$ python -q
>>> import numpy as np
>>> from numpy import linalg as LA
>>> np.set_printoptions(precision=2, suppress=True, linewidth=160)
>>> tidy = lambda a: np.round(a, 2) + 0
>>> A = np.load("a.npy")
>>> A
array([[ 2,  1,  0,  2,  0,  3],
       [ 5,  1,  3,  5,  0,  4],
       [ 8,  1,  6,  8,  0,  5],
       [ 2,  1,  0,  2,  0,  3],
       [ 8,  1,  6,  8,  0,  5],
       [ 8,  1,  6,  8,  0,  5],
       [ 8,  1,  6,  8,  0,  5],
       [ 8,  1,  6,  8,  0,  5],
       [ 5,  1,  3,  5,  0,  4],
       [11,  1,  9, 11,  0,  6],
       [11,  1,  9, 11,  0,  6],
       [ 5,  1,  3,  5,  0,  4],
       [ 5,  1,  3,  5,  0,  4],
       [ 5,  1,  3,  5,  0,  4],
       [ 2,  1,  0,  2,  0,  3],
       [11,  1,  9, 11,  0,  6],
       [ 8,  1,  6,  8,  0,  5],
       [ 2,  1,  0,  2,  0,  3],
       [ 8,  1,  6,  8,  0,  5],
       [ 8,  1,  6,  8,  0,  5],
       [ 5,  1,  3,  5,  0,  4],
       [ 8,  1,  6,  8,  0,  5],
       [ 8,  1,  6,  8,  0,  5],
       [11,  1,  9, 11,  0,  6],
       [ 2,  1,  0,  2,  0,  3]])
>>> # columns 0 and 3 are equal
>>> LA.lstsq(A[:-1].T, A[-1])[2]
np.int32(2)
>>> print(tidy(np.trace(LA.pinv(A) @ A)))
2.0
>>> np.unique(A.round(6), axis=0).shape
(4, 6)
>>> print(np.allclose(A[:-1].T @ LA.lstsq(A[:-1].T, A[-1])[0], A[-1]))
True
>>> np.abs(np.diag(LA.qr(A)[1])) > 1e-9
array([ True,  True, False, False, False, False])
>>> x = np.array([-2, 2, -2, 2, 0, -1])
>>> A @ np.eye(6)[2]
array([0., 3., 6., 0., 6., 6., 6., 6., 3., 9., 9., 3., 3., 3., 0., 9., 6., 0., 6., 6., 3., 6., 6., 9., 0.])
>>> (A @ x).argmax()
np.int64(0)
>>> np.sign((A @ x).round(6))
array([-1, -1, -1, -1, -1, -1, -1, -1, -1, -1, -1, -1, -1, -1, -1, -1, -1, -1, -1, -1, -1, -1, -1, -1, -1])
>>> (A * x).sum(axis=1)
array([ -1,  -8, -15,  -1, -15, -15, -15, -15,  -8, -22, -22,  -8,  -8,  -8,  -1, -22, -15,  -1, -15, -15,  -8, -15, -15, -22,  -1])
>>> print(A @ (2 * x))
[ -2 -16 -30  -2 -30 -30 -30 -30 -16 -44 -44 -16 -16 -16  -2 -44 -30  -2 -30 -30 -16 -30 -30 -44  -2]
>>> r = LA.matrix_rank(A)
>>> r
np.int64(2)
>>> N = LA.svd(A)[2][r:].T
>>> [int(LA.matrix_rank(A[:i])) for i in range(1, len(A) + 1)]
[1, 2, 2, 2, 2, 2, 2, 2, 2, 2, 2, 2, 2, 2, 2, 2, 2, 2, 2, 2, 2, 2, 2, 2, 2]
>>> J = np.loadtxt("run18.csv", delimiter=",")
>>> tidy(J)
array([[ 0.41, -0.44,  0.91,  1.38, -0.03, -0.4 , -0.36,  0.32,  0.43, -0.08, -0.18,  0.26, -0.15],
       [-0.44,  0.84,  0.84, -0.48, -0.43, -0.89, -0.23,  0.59,  0.59,  0.2 ,  0.21, -0.68,  1.15],
       [ 0.91,  0.84, -0.07, -0.49,  0.53,  0.43,  0.32,  0.2 , -0.89,  0.1 ,  0.  ,  0.64,  0.88],
       [ 1.38, -0.48, -0.49,  0.22, -0.48,  0.41,  0.61,  0.07, -0.57,  0.51, -0.54, -0.56,  0.36],
       [-0.03, -0.43,  0.53, -0.48,  0.18, -0.57,  0.69,  0.3 , -0.04,  0.86, -0.36,  0.42,  0.26],
       [-0.4 , -0.89,  0.43,  0.41, -0.57,  0.73, -0.83, -0.41,  0.23,  0.34, -0.07,  0.08,  0.85],
       [-0.36, -0.23,  0.32,  0.61,  0.69, -0.83, -0.07,  0.17, -0.22,  0.34,  0.75,  1.3 , -0.44],
       [ 0.32,  0.59,  0.2 ,  0.07,  0.3 , -0.41,  0.17,  1.65,  0.94,  0.05,  0.43, -0.08, -0.25],
       [ 0.43,  0.59, -0.89, -0.57, -0.04,  0.23, -0.22,  0.94,  0.06,  0.38, -0.67,  0.97, -1.  ],
       [-0.08,  0.2 ,  0.1 ,  0.51,  0.86,  0.34,  0.34,  0.05,  0.38, -0.13,  0.06, -1.06, -1.05],
       [-0.18,  0.21,  0.  , -0.54, -0.36, -0.07,  0.75,  0.43, -0.67,  0.06,  1.29, -1.08,  0.29],
       [ 0.26, -0.68,  0.64, -0.56,  0.42,  0.08,  1.3 , -0.08,  0.97, -1.06, -1.08, -0.42, -0.27],
       [-0.15,  1.15,  0.88,  0.36,  0.26,  0.85, -0.44, -0.25, -1.  , -1.05,  0.29, -0.27, -0.7 ]])
>>> # symmetric
>>> [round(float(LA.det(J[:i, :i])), 2) + 0 for i in range(1, 14)]
[0.41, 0.15, -1.68, 1.03, 3.28, 4.64, -1.39, -1.81, -1.98, -2.01, 8.59, 0.0, 0.0]
>>> print([round(float(x), 2) for x in LA.svd(J, compute_uv=False)[:3]])
[3.0, 3.0, 3.0]
>>> np.argsort(-LA.norm(J, axis=0).round(6), kind="stable")[:3]
array([11, 12,  1])
>>> X = np.loadtxt("mat.csv", delimiter=",")
>>> X
array([[0., 1., 0., 2., 0., 1., 0., 2., 1., 1., 0., 0., 1., 0.],
       [0., 0., 0., 2., 2., 0., 0., 2., 2., 1., 0., 0., 0., 0.],
       [0., 0., 0., 2., 0., 0., 1., 1., 0., 0., 0., 0., 2., 0.],
       [0., 0., 0., 0., 2., 1., 1., 2., 0., 1., 0., 1., 0., 2.],
       [0., 0., 0., 0., 0., 1., 0., 2., 0., 0., 0., 2., 0., 1.],
       [0., 0., 0., 0., 0., 0., 2., 2., 0., 0., 0., 0., 0., 1.],
       [0., 0., 0., 0., 0., 0., 0., 0., 2., 0., 0., 0., 0., 1.],
       [0., 0., 0., 0., 0., 0., 0., 0., 1., 2., 1., 0., 2., 1.],
       [0., 0., 0., 0., 0., 0., 0., 0., 0., 2., 1., 2., 1., 2.],
       [0., 0., 0., 0., 0., 0., 0., 0., 0., 0., 1., 2., 0., 2.],
       [0., 0., 0., 0., 0., 0., 0., 0., 0., 0., 0., 0., 0., 1.],
       [0., 0., 0., 0., 0., 0., 0., 0., 0., 0., 0., 0., 0., 0.],
       [0., 0., 0., 0., 0., 0., 0., 0., 0., 0., 0., 0., 0., 0.],
       [0., 0., 0., 0., 0., 0., 0., 0., 0., 0., 0., 0., 0., 0.]])
>>> print(np.allclose(X[:-1].T @ LA.lstsq(X[:-1].T, X[-1])[0], X[-1]))
True
>>> print(np.abs(np.diag(LA.qr(X)[1])) > 1e-9)
[False False False False False False False False False False False False False False]
>>> print(tidy(np.trace(LA.pinv(X) @ X)))
11.0
>>> mat = np.loadtxt("test8.csv", delimiter=",")
>>> tidy(mat)
array([[-0.26, -0.05, -0.63, -0.96,  0.52, -0.36, -0.97, -0.05, -1.12],
       [-0.78, -0.9 , -0.32, -0.55,  0.26,  0.75, -0.2 ,  0.87,  0.87],
       [ 0.  ,  0.53,  0.01, -1.39,  0.27,  0.17,  1.17, -0.53,  0.25],
       [ 0.  ,  1.17,  0.24,  0.  ,  0.13,  1.19, -0.96, -0.33,  0.34],
       [-0.52, -0.44,  0.72, -0.58, -1.37, -0.2 , -0.5 , -0.7 ,  0.14],
       [ 1.64, -0.36,  0.1 , -0.59,  0.  , -0.24, -0.55,  0.21,  0.64],
       [ 0.17,  0.5 , -1.46, -0.04, -1.2 ,  0.11,  0.14,  0.33,  0.07],
       [ 0.52, -0.96, -0.31,  0.18, -0.07,  1.21,  0.28, -0.8 , -0.69],
       [-0.26, -0.22, -0.83,  0.35,  0.5 , -0.53, -0.29, -1.25,  0.95]])
>>> r0 = np.array([3, 2, 3, 2, 3, 2, 3, 3, 2])
>>> M2 = mat + np.outer(r0, np.eye(9)[6])
>>> tidy(M2)
array([[-0.26, -0.05, -0.63, -0.96,  0.52, -0.36,  2.03, -0.05, -1.12],
       [-0.78, -0.9 , -0.32, -0.55,  0.26,  0.75,  1.8 ,  0.87,  0.87],
       [ 0.  ,  0.53,  0.01, -1.39,  0.27,  0.17,  4.17, -0.53,  0.25],
       [ 0.  ,  1.17,  0.24,  0.  ,  0.13,  1.19,  1.04, -0.33,  0.34],
       [-0.52, -0.44,  0.72, -0.58, -1.37, -0.2 ,  2.5 , -0.7 ,  0.14],
       [ 1.64, -0.36,  0.1 , -0.59,  0.  , -0.24,  1.45,  0.21,  0.64],
       [ 0.17,  0.5 , -1.46, -0.04, -1.2 ,  0.11,  3.14,  0.33,  0.07],
       [ 0.52, -0.96, -0.31,  0.18, -0.07,  1.21,  3.28, -0.8 , -0.69],
       [-0.26, -0.22, -0.83,  0.35,  0.5 , -0.53,  1.71, -1.25,  0.95]])
>>> print(LA.matrix_rank(M2 - mat))
1
>>> tidy(LA.det(M2) / LA.det(mat)), tidy(1 + LA.solve(mat, r0)[6])
(np.float64(0.08), np.float64(0.08))
>>> tidy(np.abs(LA.eigvals(mat)).max())
np.float64(2.0)
>>> np.allclose(mat, mat.T)
False
>>> assert mat == mat.T
Traceback (most recent call last):
  File "<python-input-42>", line 1, in <module>
    assert mat == mat.T
           ^^^^^^^^^^^^
ValueError: The truth value of an array with more than one element is ambiguous. Use a.any() or a.all()
>>> tidy(np.trace(mat))
np.float64(-2.49)
>>> tidy(np.sort(np.abs(LA.eigvals(mat))))
array([2., 2., 2., 2., 2., 2., 2., 2., 2.])
>>> ev, vecs = LA.eigh(J)
>>> x = np.array([-1, 1, 2, 0, -2, -3, -2, 0, 0, -2, 1, 1, 3])
>>> tidy(np.abs(J).sum(axis=1).max()), tidy(np.abs(ev).max())
(np.float64(7.84), np.float64(3.0))
>>> x = np.array([2, 1, 3, 1, 2, 0, 2, 3, 3])
>>> y = mat @ x
>>> print(tidy(y))
[-7.85  1.38  1.2   0.25 -5.33  4.04 -4.53 -4.73 -3.37]
>>> print(tidy(LA.solve(mat, y)))
[2. 1. 3. 1. 2. 0. 2. 3. 3.]
>>> tidy(LA.solve(mat.T, mat[5]))
array([0., 0., 0., 0., 0., 1., 0., 0., 0.])
>>> tidy(LA.solve(mat, y + mat[:, 6]))
array([2., 1., 3., 1., 2., 0., 3., 3., 3.])
>>> tidy(LA.solve(mat, mat[:, 0]))
array([1., 0., 0., 0., 0., 0., 0., 0., 0.])
>>> tidy(LA.solve(mat, -1 * y))
array([-2., -1., -3., -1., -2.,  0., -2., -3., -3.])
>>> data = np.load("sample10.npy")
>>> data
array([[3., 1., 0., 0., 0.],
       [0., 3., 1., 0., 0.],
       [0., 0., 3., 1., 0.],
       [0., 0., 0., 3., 1.],
       [0., 0., 0., 0., 3.]])
>>> q, vecs = LA.qr(data[:, :2])[0], LA.qr(data[:, 2:])[0]
>>> sigma = LA.svd(q.T @ vecs, compute_uv=False)
>>> print(tidy(sigma))
[0.33 0.  ]
>>> tidy(np.degrees(np.arccos(sigma.clip(0, 1))))
array([70.54, 90.  ])
>>> tidy(LA.norm(q @ q.T - vecs @ vecs.T, 2))
np.float64(1.0)
>>> (sigma > 0.9).sum()
np.int64(0)
>>> np.prod(np.diag(data)), tidy(LA.det(data))
(np.float64(243.0), np.float64(243.0))
>>> r0, g = data[1], data[0]
>>> r0 @ g
np.float64(3.0)
>>> r0 @ r0
np.float64(10.0)
>>> pr = (r0 @ g) / (r0 @ r0) * r0
>>> tidy(g - pr)
array([ 3. ,  0.1, -0.3,  0. ,  0. ])
>>> print(tidy((g - pr) @ r0))
0.0
>>> LA.matrix_rank(np.outer(r0, g))
np.int64(1)
>>> tidy(LA.norm(r0 + g) ** 2 + LA.norm(r0 - g) ** 2)
np.float64(40.0)
>>> tidy(pr)
array([0. , 0.9, 0.3, 0. , 0. ])
>>> print(np.outer(r0, g))
[[0. 0. 0. 0. 0.]
 [9. 3. 0. 0. 0.]
 [3. 1. 0. 0. 0.]
 [0. 0. 0. 0. 0.]
 [0. 0. 0. 0. 0.]]
>>> M2 = np.array([[-2, 2, 3, -3, -3, 1, 3, 3, -1, 3, 1],
...     [-3, 2, 0, 3, 0, -2, -3, 2, 3, -2, 3],
...     [-1, -1, 3, 0, 0, -1, -1, 2, 3, -1, -2]])
>>> K = M2.T @ M2
>>> K
array([[ 14,  -9,  -9,  -3,   6,   5,   4, -14, -10,   1,  -9],
       [ -9,   9,   3,   0,  -6,  -1,   1,   8,   1,   3,  10],
       [ -9,   3,  18,  -9,  -9,   0,   6,  15,   6,   6,  -3],
       [ -3,   0,  -9,  18,   9,  -9, -18,  -3,  12, -15,   6],
       [  6,  -6,  -9,   9,   9,  -3,  -9,  -9,   3,  -9,  -3],
       [  5,  -1,   0,  -9,  -3,   6,  10,  -3, -10,   8,  -3],
       [  4,   1,   6, -18,  -9,  10,  19,   1, -15,  16,  -4],
       [-14,   8,  15,  -3,  -9,  -3,   1,  17,   9,   3,   5],
       [-10,   1,   6,  12,   3, -10, -15,   9,  19, -12,   2],
       [  1,   3,   6, -15,  -9,   8,  16,   3, -12,  14,  -1],
       [ -9,  10,  -3,   6,  -3,  -3,  -4,   5,   2,  -1,  14]])
>>> U, sigma, VT = LA.svd(K)
>>> vecs = VT[:(sigma > 1e-8).sum()]
>>> rng = np.random.default_rng(3067)
>>> x = K[9] + 2 * K[0] + rng.integers(2) * np.eye(11)[10]
>>> x
array([ 29., -15., -12., -21.,   3.,  18.,  24., -25., -32.,  16., -19.])
>>> LA.matrix_rank(np.vstack([K, x]))
np.int64(3)
>>> print(np.allclose(vecs.T @ vecs @ x, x))
True
>>> U, sigma, VT = LA.svd(K, full_matrices=False)
>>> tidy(VT @ VT.T)
array([[1., 0., 0., 0., 0., 0., 0., 0., 0., 0., 0.],
       [0., 1., 0., 0., 0., 0., 0., 0., 0., 0., 0.],
       [0., 0., 1., 0., 0., 0., 0., 0., 0., 0., 0.],
       [0., 0., 0., 1., 0., 0., 0., 0., 0., 0., 0.],
       [0., 0., 0., 0., 1., 0., 0., 0., 0., 0., 0.],
       [0., 0., 0., 0., 0., 1., 0., 0., 0., 0., 0.],
       [0., 0., 0., 0., 0., 0., 1., 0., 0., 0., 0.],
       [0., 0., 0., 0., 0., 0., 0., 1., 0., 0., 0.],
       [0., 0., 0., 0., 0., 0., 0., 0., 1., 0., 0.],
       [0., 0., 0., 0., 0., 0., 0., 0., 0., 1., 0.],
       [0., 0., 0., 0., 0., 0., 0., 0., 0., 0., 1.]])
>>> tidy(np.cumsum(sigma ** 2) / np.sum(sigma ** 2))
array([0.58, 0.94, 1.  , 1.  , 1.  , 1.  , 1.  , 1.  , 1.  , 1.  , 1.  ])
>>> tidy(np.sqrt((sigma ** 2).sum())), tidy(LA.norm(K))
(np.float64(97.85), np.float64(97.85))
>>> tidy(np.abs(VT[0]))
array([0.11, 0.01, 0.17, 0.48, 0.23, 0.27, 0.5 , 0.02, 0.39, 0.42, 0.12])
>>> tidy(sigma)
array([74.66, 58.65, 23.69,  0.  ,  0.  ,  0.  ,  0.  ,  0.  ,  0.  ,  0.  ,  0.  ])
>>> (sigma > 1e-8).sum()
np.int64(3)
>>> tidy(U.T @ U)
array([[1., 0., 0., 0., 0., 0., 0., 0., 0., 0., 0.],
       [0., 1., 0., 0., 0., 0., 0., 0., 0., 0., 0.],
       [0., 0., 1., 0., 0., 0., 0., 0., 0., 0., 0.],
       [0., 0., 0., 1., 0., 0., 0., 0., 0., 0., 0.],
       [0., 0., 0., 0., 1., 0., 0., 0., 0., 0., 0.],
       [0., 0., 0., 0., 0., 1., 0., 0., 0., 0., 0.],
       [0., 0., 0., 0., 0., 0., 1., 0., 0., 0., 0.],
       [0., 0., 0., 0., 0., 0., 0., 1., 0., 0., 0.],
       [0., 0., 0., 0., 0., 0., 0., 0., 1., 0., 0.],
       [0., 0., 0., 0., 0., 0., 0., 0., 0., 1., 0.],
       [0., 0., 0., 0., 0., 0., 0., 0., 0., 0., 1.]])
>>> ev, vecs = LA.eigh(K)
>>> x = np.array([9, 8, 0, 9, 4, 0, 6, 7, 3, 3, 4])
>>> print(tidy(LA.eigvalsh(K[1:, 1:])))
[ 0.    0.    0.    0.    0.    0.    0.   23.03 45.84 74.13]
>>> print((np.sign(vecs[:, -1].round(6)) == np.sign(vecs[0, -1].round(6))).astype(int))
[1 1 1 0 0 1 1 1 0 1 0]
>>> M = np.array([[-1, 2, 0, 2, 0, 0, 1, 1, 1, -2, -2, -2, 0],
...     [0, 1, 1, 0, 2, 0, -2, 1, 2, 0, -2, -2, 0],
...     [-2, 1, 0, 2, 0, -1, -1, -2, 0, -2, 2, -1, 2],
...     [-1, 2, 1, 0, 0, -1, 0, 0, 1, 2, 1, 2, 0],
...     [-1, 2, 1, 0, -1, 0, 1, -1, -2, -2, -1, -1, 2],
...     [2, -2, 0, 0, 0, -2, -1, -2, -1, 1, -1, 1, -2],
...     [2, -2, 0, 1, 1, 0, -1, 1, 2, 1, 2, 2, -1],
...     [0, -2, -2, 1, -1, 2, 2, -1, -1, 1, 1, -1, -1],
...     [0, 1, -2, -2, -2, -1, 0, 1, -2, -2, 2, 1, -1],
...     [2, 2, 2, -2, 1, -1, 2, 2, 2, -1, 0, 0, 1],
...     [1, -2, 2, 1, 2, 0, -2, -1, -1, -1, -1, 2, 2],
...     [0, 2, 1, -2, 1, -1, -1, 1, 0, -2, 0, -2, 1],
...     [-2, -1, -1, 2, 1, 2, -2, -1, 1, -2, 0, -2, 0]])
>>> M
array([[-1,  2,  0,  2,  0,  0,  1,  1,  1, -2, -2, -2,  0],
       [ 0,  1,  1,  0,  2,  0, -2,  1,  2,  0, -2, -2,  0],
       [-2,  1,  0,  2,  0, -1, -1, -2,  0, -2,  2, -1,  2],
       [-1,  2,  1,  0,  0, -1,  0,  0,  1,  2,  1,  2,  0],
       [-1,  2,  1,  0, -1,  0,  1, -1, -2, -2, -1, -1,  2],
       [ 2, -2,  0,  0,  0, -2, -1, -2, -1,  1, -1,  1, -2],
       [ 2, -2,  0,  1,  1,  0, -1,  1,  2,  1,  2,  2, -1],
       [ 0, -2, -2,  1, -1,  2,  2, -1, -1,  1,  1, -1, -1],
       [ 0,  1, -2, -2, -2, -1,  0,  1, -2, -2,  2,  1, -1],
       [ 2,  2,  2, -2,  1, -1,  2,  2,  2, -1,  0,  0,  1],
       [ 1, -2,  2,  1,  2,  0, -2, -1, -1, -1, -1,  2,  2],
       [ 0,  2,  1, -2,  1, -1, -1,  1,  0, -2,  0, -2,  1],
       [-2, -1, -1,  2,  1,  2, -2, -1,  1, -2,  0, -2,  0]])
>>> q, vecs = LA.qr(M[:, :4])[0], LA.qr(M[:, 4:])[0]
>>> sigma = LA.svd(q.T @ vecs, compute_uv=False)
>>> tidy(np.degrees(np.arccos(sigma.clip(0, 1))))
array([ 6.37, 11.65, 20.94, 40.58])
>>> tidy(sigma)
array([0.99, 0.98, 0.93, 0.76])
>>> (sigma > 0.9).sum()
np.int64(3)
